$ python -q
>>> import numpy as np
>>> np.set_printoptions(suppress=True, linewidth=160)
>>> X = np.load("out12.npy")
>>> X
array([[ 3.14, -0.84, -4.23,  4.52],
       [-1.91,  2.81,  2.13, -4.23],
       [-1.96,  1.62,  5.68,  2.25],
       [ 0.65,  2.46, -1.99,  1.36],
       [-3.03, -2.28,  0.03, -4.03],
       [ 0.62,  1.71,  1.96,  0.19],
       [ 4.59,  1.42, -5.63,  4.53],
       [ 2.94, -1.26, -0.51,  1.69],
       [-2.5 ,  0.5 ,  1.63, -0.44],
       [ 0.53, -3.79, -5.67, -5.77],
       [-1.72,  0.33,  2.98, -0.23],
       [-6.11, -2.15,  0.57, -8.28],
       [ 3.7 , -1.75, -0.95, -1.2 ],
       [-3.7 ,  1.48,  1.09, -2.19],
       [ 0.09, -1.39,  3.73,  0.53],
       [ 4.08,  0.75, -4.52,  3.8 ]])
>>> C2 = np.cov(X, rowvar=False)
>>> np.round(np.corrcoef(X.T), 2)
array([[ 1.  ,  0.02, -0.61,  0.72],
       [ 0.02,  1.  ,  0.27,  0.42],
       [-0.61,  0.27,  1.  , -0.19],
       [ 0.72,  0.42, -0.19,  1.  ]])
>>> Ac = (X - X.mean(axis=0)) / X.std(axis=0)
>>> np.argwhere(np.abs(Ac) > 2)
array([[ 9,  1],
       [11,  3]])
>>> np.round(Ac.std(axis=0), 2)
array([1., 1., 1., 1.])
>>> beta = np.linalg.lstsq(np.delete(Ac, 3, axis=1), Ac[:, 3])[0]
>>> beta.round(2)
array([0.86, 0.35, 0.24])
>>> round(float(1 - np.var(Ac[:, 3] - np.delete(Ac, 3, axis=1) @ beta)), 2)
0.72
>>> np.abs(beta).argmax()
np.int64(0)
>>> O, V = np.linalg.qr(X[:, :1])[0], np.linalg.qr(X[:, 1:])[0]
>>> sv = np.linalg.svd(O.T @ V, compute_uv=False)
>>> (sv > 0.9).sum()
np.int64(0)
>>> sv.round(2)
array([0.87])
>>> round(float(np.linalg.norm(O @ O.T - V @ V.T, 2)), 2)
1.0
>>> O, R = np.linalg.qr(X)
>>> np.round(O @ R, 2)
array([[ 3.14, -0.84, -4.23,  4.52],
       [-1.91,  2.81,  2.13, -4.23],
       [-1.96,  1.62,  5.68,  2.25],
       [ 0.65,  2.46, -1.99,  1.36],
       [-3.03, -2.28,  0.03, -4.03],
       [ 0.62,  1.71,  1.96,  0.19],
       [ 4.59,  1.42, -5.63,  4.53],
       [ 2.94, -1.26, -0.51,  1.69],
       [-2.5 ,  0.5 ,  1.63, -0.44],
       [ 0.53, -3.79, -5.67, -5.77],
       [-1.72,  0.33,  2.98, -0.23],
       [-6.11, -2.15,  0.57, -8.28],
       [ 3.7 , -1.75, -0.95, -1.2 ],
       [-3.7 ,  1.48,  1.09, -2.19],
       [ 0.09, -1.39,  3.73,  0.53],
       [ 4.08,  0.75, -4.52,  3.8 ]])
>>> np.trace(O @ O.T)
np.float64(4.0)
>>> R.round(2)
array([[-12.16,  -0.12,   8.  , -10.28],
       [  0.  ,  -7.49,  -3.68,  -5.9 ],
       [  0.  ,   0.  ,  -9.87,  -2.7 ],
       [  0.  ,   0.  ,   0.  ,  -7.75]])
>>> O = R.astype(float).copy()
>>> for j in range(4):
...     O[:, j] -= O[:, :j] @ (O[:, :j].T @ O[:, j])
...     O[:, j] /= np.linalg.norm(O[:, j])
... 
>>> O.T @ O
array([[1., 0., 0., 0.],
       [0., 1., 0., 0.],
       [0., 0., 1., 0.],
       [0., 0., 0., 1.]])
>>> O
array([[-1.,  0.,  0.,  0.],
       [ 0., -1.,  0.,  0.],
       [ 0.,  0., -1.,  0.],
       [ 0.,  0.,  0., -1.]])
>>> F = np.array([[1, 0, 0, 0, 0, 0, 0],
...     [2, 1, 0, 0, 0, 0, 0],
...     [-1, 2, 1, 0, 0, 0, 0],
...     [-2, 0, -1, 1, 0, 0, 0],
...     [2, 1, 2, 0, 1, 0, 0],
...     [2, -1, -1, -1, -1, 1, 0],
...     [0, -1, -1, -1, 2, -1, 1]])
>>> F
array([[ 1,  0,  0,  0,  0,  0,  0],
       [ 2,  1,  0,  0,  0,  0,  0],
       [-1,  2,  1,  0,  0,  0,  0],
       [-2,  0, -1,  1,  0,  0,  0],
       [ 2,  1,  2,  0,  1,  0,  0],
       [ 2, -1, -1, -1, -1,  1,  0],
       [ 0, -1, -1, -1,  2, -1,  1]])
>>> # triangular
>>> np.linalg.matrix_rank(F, rtol=0.1)
np.int64(6)
>>> np.argsort(-np.linalg.norm(F, axis=0).round(6), kind="stable")[:3]
array([0, 1, 2])
>>> [round(float(x), 2) for x in np.linalg.svd(F, compute_uv=False)[:3]]
[4.46, 3.78, 2.93]
>>> rng = np.random.default_rng(273691)
>>> M2 = F + rng.integers(-2, 3, (7, 6)) @ rng.integers(-2, 3, (6, 7))
>>> M2
array([[ 0,  2,  2, -1,  0, -3, -2],
       [11,  5,  1,  0, -1,  7, -2],
       [-2,  7,  3, -2, -3,  3, -4],
       [-9,  2,  0, -4,  2, -3,  5],
       [-1,  1,  0,  1,  5,  0,  5],
       [-7,  2,  0, -2,  3, -9, -4],
       [ 9,  4, -1, -3, 13, -5,  2]])
>>> M2 - F
array([[ -1,   2,   2,  -1,   0,  -3,  -2],
       [  9,   4,   1,   0,  -1,   7,  -2],
       [ -1,   5,   2,  -2,  -3,   3,  -4],
       [ -7,   2,   1,  -5,   2,  -3,   5],
       [ -3,   0,  -2,   1,   4,   0,   5],
       [ -9,   3,   1,  -1,   4, -10,  -4],
       [  9,   5,   0,  -2,  11,  -4,   1]])
>>> np.linalg.matrix_rank(M2 - F, tol=1e-8)
np.int64(6)
>>> np.round(np.linalg.svd(M2 - F, compute_uv=False), 2) + 0
array([20.21, 16.33, 11.38,  8.15,  3.87,  1.07,  0.  ])
>>> left, sv, Vt = np.linalg.svd(M2, full_matrices=False)
>>> (sv > 1e-8).sum()
np.int64(7)
>>> round(float(np.sqrt((sv ** 2).sum())), 2), round(np.linalg.norm(M2), 2)
(31.35, np.float64(31.35))
>>> C2 = F.T @ F
>>> np.diag(C2)
array([18,  8,  8,  3,  6,  2,  1])
>>> C2
array([[18,  0,  3, -4,  0,  2,  0],
       [ 0,  8,  6,  2,  0,  0, -1],
       [ 3,  6,  8,  1,  1,  0, -1],
       [-4,  2,  1,  3, -1,  0, -1],
       [ 0,  0,  1, -1,  6, -3,  2],
       [ 2,  0,  0,  0, -3,  2, -1],
       [ 0, -1, -1, -1,  2, -1,  1]])
>>> np.round(np.linalg.eigvalsh(C2)[::-1], 2) + 0
array([19.92, 14.31,  8.59,  1.7 ,  1.27,  0.21,  0.  ])
>>> z = rng.permutation(7)
>>> z
array([4, 6, 2, 3, 5, 1, 0])
>>> M2 = F[z][:, z]
>>> np.trace(M2)
np.int64(7)
>>> arr = np.load("m.npy")
>>> arr
array([[ 1,  1,  1,  1, -1, -1, -1, -1],
       [ 1,  1,  1,  1,  1,  1,  1,  1],
       [ 1,  1, -1, -1, -1, -1,  1,  1],
       [ 1, -1,  1, -1, -1,  1, -1,  1]])
>>> M2 = arr[0, 0] * arr[1:] - np.outer(arr[1:, 0], arr[0])
>>> M2
array([[ 0,  0,  0,  0,  2,  2,  2,  2],
       [ 0,  0, -2, -2,  0,  0,  2,  2],
       [ 0, -2,  0, -2,  0,  2,  0,  2]])
>>> np.linalg.matrix_rank(M2), np.linalg.matrix_rank(arr)
(np.int64(3), np.int64(4))
>>> C2 = M2.T @ M2
>>> np.diag(C2)
array([ 0,  4,  4,  8,  4,  8,  8, 12])
>>> np.trace(C2), (M2 ** 2).sum()
(np.int64(48), np.int64(48))
>>> (M2 @ M2.T).shape
(3, 3)
>>> np.allclose(C2, C2.T)
True
>>> np.round(np.linalg.eigvalsh(C2)[::-1], 2) + 0
array([32.,  8.,  8.,  0.,  0.,  0.,  0.,  0.])
>>> np.round(np.linalg.svd(M2, compute_uv=False) ** 2, 2)
array([32.,  8.,  8.])
>>> K = np.array([[-0.2, -0.8, -1.4, -0.9, 2.1, -0.4, 0.0],
...     [1.9, -1.8, -0.9, 2.3, 0.6, 0.8, -2.0],
...     [-0.8, 0.2, -1.1, -0.6, 0.6, 2.6, 0.1],
...     [-0.7, -0.9, 0.0, -0.3, 0.1, 1.0, 1.2],
...     [-0.8, -1.4, -2.1, 0.5, 0.2, 1.3, 2.3],
...     [0.9, -0.3, -0.5, -1.1, -0.4, 0.8, 1.2]])
>>> K[5] = K[1] + 0.05 * rng.normal(size=7)
>>> K.round(2)
array([[-0.2 , -0.8 , -1.4 , -0.9 ,  2.1 , -0.4 ,  0.  ],
       [ 1.9 , -1.8 , -0.9 ,  2.3 ,  0.6 ,  0.8 , -2.  ],
       [-0.8 ,  0.2 , -1.1 , -0.6 ,  0.6 ,  2.6 ,  0.1 ],
       [-0.7 , -0.9 ,  0.  , -0.3 ,  0.1 ,  1.  ,  1.2 ],
       [-0.8 , -1.4 , -2.1 ,  0.5 ,  0.2 ,  1.3 ,  2.3 ],
       [ 1.85, -1.75, -0.83,  2.13,  0.52,  0.77, -2.05]])
>>> x0 = np.array([2, -8, 5, 9, 5, 3, -9, 7])
>>> np.linalg.norm(arr @ x0) <= np.linalg.norm(arr, 2) * np.linalg.norm(x0) + 1e-9
np.True_
>>> arr @ np.eye(8)[4]
array([-1.,  1., -1., -1.])
>>> arr * x0
array([[ 2, -8,  5,  9, -5, -3,  9, -7],
       [ 2, -8,  5,  9,  5,  3, -9,  7],
       [ 2, -8, -5, -9, -5, -3, -9,  7],
       [ 2,  8,  5, -9, -5,  3,  9,  7]])
>>> arr @ x0
array([  2,  14, -30,  20])
>>> arr @ np.ones(8)
array([0., 8., 0., 0.])
>>> np.sign((arr @ x0).round(6))
array([ 1,  1, -1,  1])
>>> left, sv, Vt = np.linalg.svd(K)
>>> sv.round(2)
array([5.92, 4.72, 2.57, 2.3 , 0.97, 0.08])
>>> np.argmax(sv[:-1] / (sv[1:] + 1e-6)) + 1
np.int64(5)
>>> M2 = left[:, :5] @ np.diag(sv[:5]) @ Vt[:5]
>>> np.linalg.matrix_rank(K, rtol=0.05)
np.int64(5)
>>> np.linalg.matrix_rank(M2)
np.int64(5)
>>> round(np.linalg.norm(K - M2) / np.linalg.norm(K), 2)
np.float64(0.01)
>>> round(float(np.abs(K - M2).max()), 2)
0.04
>>> th = np.radians(146)
>>> R = np.eye(7)
>>> R[4, 4] = R[5, 5] = np.cos(th)
>>> R[4, 5], R[5, 4] = -np.sin(th), np.sin(th)
>>> R.round(2)
array([[ 1.  ,  0.  ,  0.  ,  0.  ,  0.  ,  0.  ,  0.  ],
       [ 0.  ,  1.  ,  0.  ,  0.  ,  0.  ,  0.  ,  0.  ],
       [ 0.  ,  0.  ,  1.  ,  0.  ,  0.  ,  0.  ,  0.  ],
       [ 0.  ,  0.  ,  0.  ,  1.  ,  0.  ,  0.  ,  0.  ],
       [ 0.  ,  0.  ,  0.  ,  0.  , -0.83, -0.56,  0.  ],
       [ 0.  ,  0.  ,  0.  ,  0.  ,  0.56, -0.83,  0.  ],
       [ 0.  ,  0.  ,  0.  ,  0.  ,  0.  ,  0.  ,  1.  ]])
>>> M2 = K @ R.T
>>> M2.round(2)
array([[-0.2 , -0.8 , -1.4 , -0.9 , -1.52,  1.51,  0.  ],
       [ 1.9 , -1.8 , -0.9 ,  2.3 , -0.94, -0.33, -2.  ],
       [-0.8 ,  0.2 , -1.1 , -0.6 , -1.95, -1.82,  0.1 ],
       [-0.7 , -0.9 ,  0.  , -0.3 , -0.64, -0.77,  1.2 ],
       [-0.8 , -1.4 , -2.1 ,  0.5 , -0.89, -0.97,  2.3 ],
       [ 1.85, -1.75, -0.83,  2.13, -0.87, -0.35, -2.05]])
>>> np.allclose(K @ K.T, M2 @ M2.T)
True
>>> J = np.load("a.npy")
>>> J
array([[ 0., -2., -2.,  0.,  3., -2., -3.,  2., -4.],
       [ 3., -2., -2.,  0., -3., -3.,  2.,  5.,  5.],
       [ 1., -3.,  2.,  2.,  3.,  3.,  0., -5.,  3.],
       [ 3.,  0., -3., -1., -1.,  2., -1.,  2., -1.],
       [-1.,  2.,  3., -1., -2.,  1., -2., -3.,  5.],
       [-3., -2., -3.,  0.,  1.,  3.,  0., -1., -3.],
       [ 0.,  0.,  3.,  2., -1., -3.,  1.,  5., -1.],
       [ 0.,  0.,  0.,  0.,  0.,  0.,  0.,  4.,  4.],
       [ 0.,  0.,  0.,  0.,  0.,  0.,  0.,  1.,  0.]])
>>> Ac = X - X.mean(axis=0)
>>> left, sv, Vt = np.linalg.svd(Ac, full_matrices=False)
>>> np.linalg.matrix_rank(Ac)
np.int64(4)
>>> np.round(sv ** 2 / (sv ** 2).sum(), 2)
array([0.6 , 0.29, 0.07, 0.03])
>>> np.round(np.abs(Vt[-1]), 2)
array([0.68, 0.46, 0.23, 0.53])
>>> sv.round(2)
array([18.77, 13.08,  6.29,  4.41])
>>> np.linalg.cond(J) > 100
np.True_
>>> round(np.linalg.norm(J, 2) / np.linalg.norm(J), 2)
np.float64(0.61)
>>> np.argsort(-np.linalg.norm(J, axis=0).round(6), kind="stable")[:3]
array([7, 8, 2])
>>> [round(float(x), 2) for x in np.linalg.svd(J, compute_uv=False)[:3]]
[12.56, 11.27, 7.16]
>>> np.linalg.matrix_rank(J, rtol=0.1)
np.int64(8)
>>> np.round(np.abs(np.linalg.svd(J)[2][-1]), 2)
array([0.04, 0.38, 0.39, 0.8 , 0.06, 0.09, 0.18, 0.1 , 0.1 ])
>>> W0 = np.loadtxt("layer18.csv", delimiter=",")
>>> W0
array([[-24.,   8.,  24.],
       [  6.,  -2.,  -6.],
       [ -6.,   2.,   6.],
       [  9.,  -3.,  -9.],
       [  0.,   0.,   0.],
       [ 18.,  -6., -18.],
       [  0.,   0.,   0.],
       [  3.,  -1.,  -3.],
       [-24.,   8.,  24.]])
>>> # rows and columns are dependent
>>> left, sv, Vt = np.linalg.svd(W0)
>>> np.argmax(sv[:-1] / (sv[1:] + 1e-6)) + 1
np.int64(1)
>>> sv.round(2) + 0
array([58.8,  0. ,  0. ])
>>> M2 = left[:, :1] @ np.diag(sv[:1]) @ Vt[:1]
>>> np.round(np.linalg.norm(W0 - M2) / np.linalg.norm(W0), 2)
np.float64(0.0)
>>> round(np.linalg.norm(W0 - M2, 2), 2), round(sv[1], 2)
(np.float64(0.0), np.float64(0.0))
>>> m1 = np.array([[0, 3, 2, 3, 2, 3, 3, 3, 3, 1, 2],
...     [0, 0, 1, 3, 0, 2, 1, 1, 1, 1, 1],
...     [1, 3, 2, 3, 1, 2, 1, 0, 2, 3, 3],
...     [1, 1, 0, 0, 3, 1, 1, 2, 3, 3, 3]])
>>> m1
array([[0, 3, 2, 3, 2, 3, 3, 3, 3, 1, 2],
       [0, 0, 1, 3, 0, 2, 1, 1, 1, 1, 1],
       [1, 3, 2, 3, 1, 2, 1, 0, 2, 3, 3],
       [1, 1, 0, 0, 3, 1, 1, 2, 3, 3, 3]])
>>> x0 = np.array([1, 0, 1, 0, 2, 1, 0, 0, 2, 2, 0])
>>> np.sign((m1 @ x0).round(6))
array([1, 1, 1, 1])
>>> np.linalg.norm(m1 @ x0) <= np.linalg.norm(m1, 2) * np.linalg.norm(x0) + 1e-9
np.True_
>>> m1 @ np.eye(11)[5]
array([3., 2., 2., 1.])
>>> (m1 * x0).sum(axis=1)
array([17,  7, 17, 20])
>>> m1 @ (2 * x0)
array([34, 14, 34, 40])
>>> np.einsum("ij,j->i", m1, x0)
array([17,  7, 17, 20])
>>> m1 @ x0
array([17,  7, 17, 20])
>>> (m1 @ x0).argmax()
np.int64(3)
>>> C2 = m1.T @ m1
>>> np.round(np.linalg.eigvalsh(C2)[::-1], 2) + 0
array([148.74,  18.21,  10.26,   3.79,   0.  ,   0.  ,   0.  ,   0.  ,   0.  ,   0.  ,   0.  ])
>>> np.allclose(C2, C2.T)
True
>>> np.round(np.linalg.svd(m1, compute_uv=False) ** 2, 2)
array([148.74,  18.21,  10.26,   3.79])
>>> np.trace(C2), (m1 ** 2).sum()
(np.int64(181), np.int64(181))
>>> (m1 @ m1.T).shape
(4, 4)
>>> C2
array([[ 2,  4,  2,  3,  4,  3,  2,  2,  5,  6,  6],
       [ 4, 19, 12, 18, 12, 16, 13, 11, 18, 15, 18],
       [ 2, 12,  9, 15,  6, 12,  9,  7, 11,  9, 11],
       [ 3, 18, 15, 27,  9, 21, 15, 12, 18, 15, 18],
       [ 4, 12,  6,  9, 14, 11, 10, 12, 17, 14, 16],
       [ 3, 16, 12, 21, 11, 18, 14, 13, 18, 14, 17],
       [ 2, 13,  9, 15, 10, 14, 12, 12, 15, 10, 13],
       [ 2, 11,  7, 12, 12, 13, 12, 14, 16, 10, 13],
       [ 5, 18, 11, 18, 17, 18, 15, 16, 23, 19, 22],
       [ 6, 15,  9, 15, 14, 14, 10, 10, 19, 20, 21],
       [ 6, 18, 11, 18, 16, 17, 13, 13, 22, 21, 23]])
>>> E = np.load("sample12.npy")
>>> E.round(2) + 0
array([[ 1.64, -1.  ,  1.33, -1.54,  0.09,  2.06,  1.76, -3.13],
       [ 1.21,  0.4 ,  0.88, -2.74,  0.52,  1.91,  2.54, -2.18],
       [-0.42, -1.86, -0.16,  3.35, -0.87, -1.25, -2.74,  0.56],
       [ 1.17, -3.  ,  1.14,  2.09, -0.85,  0.69, -1.22, -2.5 ],
       [-0.6 ,  2.87, -0.7 , -2.94,  0.97,  0.11,  2.07,  1.43],
       [-1.68,  2.35, -1.47, -0.27,  0.44, -1.66, -0.37,  3.36],
       [ 0.02, -2.4 ,  0.22,  3.32, -0.95, -0.79, -2.56, -0.32],
       [-1.62,  2.57, -1.44, -0.69,  0.54, -1.5 , -0.03,  3.27],
       [-0.09, -2.27,  0.13,  3.35, -0.94, -0.91, -2.63, -0.09],
       [-1.72,  1.58, -1.43,  0.87,  0.12, -1.98, -1.27,  3.34],
       [ 0.3 ,  2.02,  0.05, -3.36,  0.9 ,  1.13,  2.71, -0.32],
       [-1.72,  1.95, -1.47,  0.38,  0.26, -1.87, -0.89,  3.4 ],
       [ 1.59, -0.8 ,  1.28, -1.75,  0.16,  2.07,  1.91, -3.03],
       [-0.69, -1.43, -0.4 ,  3.25, -0.78, -1.51, -2.76,  1.11],
       [ 1.31,  0.13,  0.98, -2.55,  0.45,  1.98,  2.43, -2.41],
       [ 0.69, -2.91,  0.77,  2.84, -0.96,  0.01, -1.97, -1.6 ],
       [ 0.25,  2.08,  0.01, -3.36,  0.91,  1.08,  2.7 , -0.23],
       [-1.59,  0.8 , -1.27,  1.75, -0.16, -2.07, -1.91,  3.03],
       [-1.33,  2.94, -1.26, -1.72,  0.78, -0.95,  0.87,  2.79],
       [ 0.24,  2.09,  0.  , -3.36,  0.91,  1.07,  2.69, -0.21],
       [-0.46, -1.79, -0.2 ,  3.34, -0.85, -1.29, -2.75,  0.65],
       [ 1.67, -1.17,  1.36, -1.36,  0.03,  2.05,  1.63, -3.21],
       [ 0.56, -2.85,  0.67,  2.97, -0.97, -0.15, -2.11, -1.36]])
>>> # rank 2
>>> left, sv, Vt = np.linalg.svd(E)
>>> sv.round(2) + 0
array([18.17, 15.64,  0.  ,  0.  ,  0.  ,  0.  ,  0.  ,  0.  ])
>>> np.argmax(sv[:-1] / (sv[1:] + 1e-6)) + 1
np.int64(2)
>>> M2 = left[:, :2] @ np.diag(sv[:2]) @ Vt[:2]
>>> np.linalg.matrix_rank(E, rtol=0.05)
np.int64(2)
>>> np.linalg.matrix_rank(M2)
np.int64(2)
